>>> import numpy as np
>>> import numpy.linalg as la
>>> np.set_printoptions(precision=3, suppress=True, linewidth=140, floatmode="fixed")
>>> data = np.load("data.npy")
>>> data
array([[ 0.991, -0.064, -0.100,  0.064],
       [-0.064,  0.555, -0.700,  0.445],
       [-0.100, -0.700, -0.100,  0.700],
       [ 0.064,  0.445,  0.700,  0.555]])
>>> np.round(data.T @ data, 3) + 0
array([[1.000, 0.000, 0.000, 0.000],
       [0.000, 1.000, 0.000, 0.000],
       [0.000, 0.000, 1.000, 0.000],
       [0.000, 0.000, 0.000, 1.000]])
>>> la.svd(data, compute_uv=False)
array([1.000, 1.000, 1.000, 1.000])
>>> round(data[:, 0] @ data[:, 3], 3)
np.float64(0.0)
>>> np.round(data @ data.T, 3) + 0
array([[1.000, 0.000, 0.000, 0.000],
       [0.000, 1.000, 0.000, 0.000],
       [0.000, 0.000, 1.000, 0.000],
       [0.000, 0.000, 0.000, 1.000]])
>>> W0 = np.load("layer3.npy")
>>> W0
array([[ 37,   2,   2,   0,  -1],
       [ -1, -47,  -2,  -2,   1],
       [ -1,   2,  32,   1,   1],
       [  1,  -1,   2,  14,  -1],
       [  2,  -1,   2,   1,  18]])
>>> ev, vecs = la.eig(W0)
>>> np.round(W0 @ vecs[:, 0] - ev[0] * vecs[:, 0], 3) + 0
array([0.000, 0.000, 0.000, 0.000, 0.000])
>>> np.sort(la.eigvals(la.inv(W0)))
array([-0.021,  0.027,  0.031,  0.057,  0.070])
>>> ev
array([-46.944,  36.497,  32.547,  17.695,  14.204])
